% ipython --no-banner

In [1]: import numpy as np

In [2]: import numpy.linalg as la

In [3]: np.set_printoptions(precision=2, suppress=True, linewidth=160)

In [4]: rnd = lambda a: np.round(a, 2) + 0

In [5]: M = np.loadtxt("case13.csv", delimiter=",")

In [6]: M
Out[6]: 
array([[-1.,  1.,  1.,  1.],
       [ 1., -1.,  1.,  1.],
       [ 1.,  1., -1.,  1.],
       [ 1.,  1.,  1., -1.]])

In [7]: # symmetric, so the eigenvalues are real

In [8]: q = M.astype(float).copy()

In [9]: for j in range(4):
   ...:     q[:, j] -= q[:, :j] @ (q[:, :j].T @ q[:, j])
   ...:     q[:, j] /= la.norm(q[:, j])
   ...: 

In [10]: q
Out[10]: 
array([[-0.5,  0.5,  0.5,  0.5],
       [ 0.5, -0.5,  0.5,  0.5],
       [ 0.5,  0.5, -0.5,  0.5],
       [ 0.5,  0.5,  0.5, -0.5]])

In [11]: q.T @ q
Out[11]: 
array([[1., 0., 0., 0.],
       [0., 1., 0., 0.],
       [0., 0., 1., 0.],
       [0., 0., 0., 1.]])

In [12]: np.kron(np.eye(2, dtype=int), M)
Out[12]: 
array([[-1.,  1.,  1.,  1., -0.,  0.,  0.,  0.],
       [ 1., -1.,  1.,  1.,  0., -0.,  0.,  0.],
       [ 1.,  1., -1.,  1.,  0.,  0., -0.,  0.],
       [ 1.,  1.,  1., -1.,  0.,  0.,  0., -0.],
       [-0.,  0.,  0.,  0., -1.,  1.,  1.,  1.],
       [ 0., -0.,  0.,  0.,  1., -1.,  1.,  1.],
       [ 0.,  0., -0.,  0.,  1.,  1., -1.,  1.],
       [ 0.,  0.,  0., -0.,  1.,  1.,  1., -1.]])

In [13]: np.einsum("ii->", M)
Out[13]: np.float64(-4.0)

In [14]: rnd(np.poly(M))
Out[14]: array([  1.,   4.,   0., -16., -16.])

In [15]: rnd(la.eigvals(M))
Out[15]: array([-2.,  2., -2., -2.])

In [16]: np.einsum("ij,ji->", M, M)
Out[16]: np.float64(16.0)

In [17]: rnd(la.det(M.T))
Out[17]: np.float64(-16.0)

In [18]: rnd(la.det(M[::-1]))
Out[18]: np.float64(-16.0)

In [19]: rng = np.random.default_rng(35205)

In [20]: M2 = M + rng.integers(-2, 3, (4, 3)) @ rng.integers(-2, 3, (3, 4))

In [21]: M2
Out[21]: 
array([[-1., -1., -7.,  5.],
       [ 3., -1.,  5., -1.],
       [ 3., -1.,  1.,  3.],
       [-5.,  6., -1., -5.]])

In [22]: la.matrix_rank(M2 - M, tol=1e-8)
Out[22]: np.int64(3)

In [23]: M2 - M
Out[23]: 
array([[ 0., -2., -8.,  4.],
       [ 2.,  0.,  4., -2.],
       [ 2., -2.,  2.,  2.],
       [-6.,  5., -2., -4.]])

In [24]: rnd(la.svd(M2 - M, compute_uv=False))
Out[24]: array([10.23,  9.91,  1.45,  0.  ])

In [25]: F = np.load("w.npy")

In [26]: F
Out[26]: 
array([[ 1.89, -1.93, -2.01],
       [ 2.14, -1.96, -2.28],
       [ 2.  , -2.15, -1.97],
       [ 2.07, -2.02, -1.84],
       [ 2.12, -2.01, -1.95],
       [ 2.08, -2.02, -2.02],
       [ 0.02, -0.03,  0.83],
       [ 0.16,  0.  ,  0.88],
       [-0.03,  0.08,  0.96],
       [-0.18,  0.14,  1.1 ],
       [-0.07, -0.08,  1.14],
       [-0.1 ,  0.  ,  0.98],
       [-2.04, -0.1 , -0.04],
       [-1.89, -0.04, -0.03],
       [-2.05,  0.04,  0.21],
       [-1.99,  0.21, -0.14],
       [-2.12, -0.04,  0.08],
       [-1.97, -0.14, -0.05]])

In [27]: [round(float(la.det(M[:i, :i])), 2) + 0 for i in range(1, 5)]
Out[27]: [-1.0, 0.0, 4.0, -16.0]

In [28]: try:
    ...:     la.cholesky(M)
    ...: except la.LinAlgError as e:
    ...:     print("failed:", e)
    ...: 
failed: Matrix is not positive definite

In [29]: rnd(la.eigvalsh(M).min())
Out[29]: np.float64(-2.0)

In [30]: M2 = np.array([[1, 1], [1, -1]])

In [31]: data = np.kron(M2, np.kron(M2, M2))[rng.permutation(8)][:4]

In [32]: data
Out[32]: 
array([[ 1, -1,  1, -1,  1, -1,  1, -1],
       [ 1, -1, -1,  1,  1, -1, -1,  1],
       [ 1,  1, -1, -1,  1,  1, -1, -1],
       [ 1,  1, -1, -1, -1, -1,  1,  1]])

In [33]: M2 = np.array([[-2, -7, -9],
    ...:     [9, -5, 6],
    ...:     [5, 4, 7],
    ...:     [-7, 7, 0],
    ...:     [4, -4, 9],
    ...:     [-6, -4, -3],
    ...:     [5, 7, 2],
    ...:     [-9, -9, -1]])

In [34]: la.matrix_rank(np.vstack([data, M2.T]))
Out[34]: np.int64(7)

In [35]: np.vstack([data, M2.T]).shape
Out[35]: (7, 8)

In [36]: data @ M2
Out[36]: 
array([[ 25,  11,   7],
       [-27, -15, -13],
       [ 11, -29,  -5],
       [  7, -17, -15]])

In [37]: np.einsum("ij,ij->i", data, data)
Out[37]: array([8, 8, 8, 8])
